$ python3 -q
>>> import numpy as np
>>> np.set_printoptions(suppress=True, linewidth=140)
>>> def rd(a):
...     return np.round(a, 1) + 0
... 
>>> M2 = np.array([[0.1, -0.8], [-1.1, 1.3], [-1.2, -0.1]])
>>> Z = np.array([[0.7, 1.3, -2.4, 0.6], [0.4, 0.8, 0.2, -1.6]])
>>> X = M2 @ Z
>>> rd(X)
array([[-0.3, -0.5, -0.4,  1.3],
       [-0.2, -0.4,  2.9, -2.7],
       [-0.9, -1.6,  2.9, -0.6]])
>>> # rank 2
>>> def softmax(z):
...     e = np.exp(z - z.max(axis=-1, keepdims=True))
...     return e / e.sum(axis=-1, keepdims=True)
... 
>>> rd(softmax(10 * X[0]))
array([0., 0., 0., 1.])
>>> rd(softmax(X[0] + -2))
array([0.1, 0.1, 0.1, 0.7])
>>> rd(softmax(X[0]))
array([0.1, 0.1, 0.1, 0.7])
>>> softmax(X).sum(axis=1)
array([1., 1., 1.])
>>> att = X @ X.T / np.sqrt(4)
>>> rd(softmax(att))
array([[0.8, 0. , 0.2],
       [0. , 0.9, 0.1],
       [0. , 0.3, 0.7]])
>>> softmax(att).round(6).argmax(axis=1)
array([0, 1, 2])
>>> M2 = np.array([[-2, -1], [1, -1], [1, 2]])
>>> K = np.tile(M2, (2, 3))
>>> K
array([[-2, -1, -2, -1, -2, -1],
       [ 1, -1,  1, -1,  1, -1],
       [ 1,  2,  1,  2,  1,  2],
       [-2, -1, -2, -1, -2, -1],
       [ 1, -1,  1, -1,  1, -1],
       [ 1,  2,  1,  2,  1,  2]])
>>> # looks like rank 2
>>> np.linalg.cond(K) > 100
np.True_
>>> np.argsort(-np.linalg.norm(K, axis=0).round(6), kind="stable")[:3]
array([0, 1, 2])
>>> np.linalg.matrix_rank(K, rtol=0.1)
np.int64(2)
>>> rd(np.linalg.norm(K, 2) / np.linalg.norm(K))
np.float64(0.9)
>>> left, sigma, Vh = np.linalg.svd(X)
>>> rd(sigma)
array([5.1, 2.2, 0. ])
>>> np.argmax(sigma[:-1] / (sigma[1:] + 1e-6)) + 1
np.int64(2)
>>> M2 = left[:, :2] @ np.diag(sigma[:2]) @ Vh[:2]
>>> rd(np.abs(X - M2).max())
np.float64(0.0)
>>> rd(np.linalg.norm(X - M2, 2)), rd(sigma[2])
(np.float64(0.0), np.float64(0.0))
>>> np.linalg.matrix_rank(M2)
np.int64(2)
>>> rd(np.linalg.norm(X - M2) / np.linalg.norm(X))
np.float64(0.0)
>>> left, sigma, Vh = np.linalg.svd(K)
>>> rd(sigma)
array([7.3, 4.2, 0. , 0. , 0. , 0. ])
>>> M2 = left[:, :2] @ np.diag(sigma[:2]) @ Vh[:2]
>>> rd(np.linalg.norm(K - M2, 2)), rd(sigma[2])
(np.float64(0.0), np.float64(0.0))
>>> rd(np.abs(K - M2).max())
np.float64(0.0)
>>> A = np.array([[1, 0, 1, 0, 1, 0],
...     [-1, -1, -1, -1, -1, -1],
...     [1, 1, 1, 1, 1, 1],
...     [1, 0, 1, 0, 1, 0],
...     [-1, -1, -1, -1, -1, -1],
...     [1, 1, 1, 1, 1, 1]])
>>> left, sigma, Vh = np.linalg.svd(A)
>>> V = Vh[:(sigma > 1e-8).sum()]
>>> rng = np.random.default_rng(25)
>>> x = A[1] + -1 * A[2] + rng.integers(2) * np.eye(6)[4]
>>> x
array([-2., -2., -2., -2., -1., -2.])
>>> np.allclose(V.T @ V @ x, x)
False
>>> rd(V.T @ V)
array([[0.3, 0. , 0.3, 0. , 0.3, 0. ],
       [0. , 0.3, 0. , 0.3, 0. , 0.3],
       [0.3, 0. , 0.3, 0. , 0.3, 0. ],
       [0. , 0.3, 0. , 0.3, 0. , 0.3],
       [0.3, 0. , 0.3, 0. , 0.3, 0. ],
       [0. , 0.3, 0. , 0.3, 0. , 0.3]])
>>> rd(np.linalg.norm(x - V.T @ V @ x))
np.float64(0.8)
>>> np.linalg.matrix_rank(np.vstack([A, x]))
np.int64(3)
>>> rd(np.diag(V.T @ V))
array([0.3, 0.3, 0.3, 0.3, 0.3, 0.3])
>>> r0, g = A[2], A[4]
>>> r0 @ g
np.int64(-6)
>>> pr = (r0 @ g) / (r0 @ r0) * r0
>>> rd(np.linalg.norm(r0 + g) ** 2 + np.linalg.norm(r0 - g) ** 2)
np.float64(24.0)
>>> np.linalg.matrix_rank(np.outer(r0, g))
np.int64(1)
>>> pr
array([-1., -1., -1., -1., -1., -1.])
>>> g - pr
array([0., 0., 0., 0., 0., 0.])
>>> np.outer(r0, g)
array([[-1, -1, -1, -1, -1, -1],
       [-1, -1, -1, -1, -1, -1],
       [-1, -1, -1, -1, -1, -1],
       [-1, -1, -1, -1, -1, -1],
       [-1, -1, -1, -1, -1, -1],
       [-1, -1, -1, -1, -1, -1]])
>>> x = np.array([2, 2, 0, 1, 3, 1])
>>> np.einsum("ij,j->i", A, x)
array([ 5, -9,  9,  5, -9,  9])
>>> A @ np.eye(6)[1]
array([ 0., -1.,  1.,  0., -1.,  1.])
>>> np.linalg.norm(A @ x) <= np.linalg.norm(A, 2) * np.linalg.norm(x) + 1e-9
np.True_
>>> np.sign((A @ x).round(6))
array([ 1, -1,  1,  1, -1,  1])
>>> A @ (2 * x)
array([ 10, -18,  18,  10, -18,  18])
>>> (A * x).sum(axis=1)
array([ 5, -9,  9,  5, -9,  9])
>>> [round(float(x), 1) for x in np.linalg.svd(A, compute_uv=False)[:3]]
[5.2, 1.6, 0.0]
>>> rd(np.linalg.norm(A, 2) / np.linalg.norm(A))
np.float64(1.0)
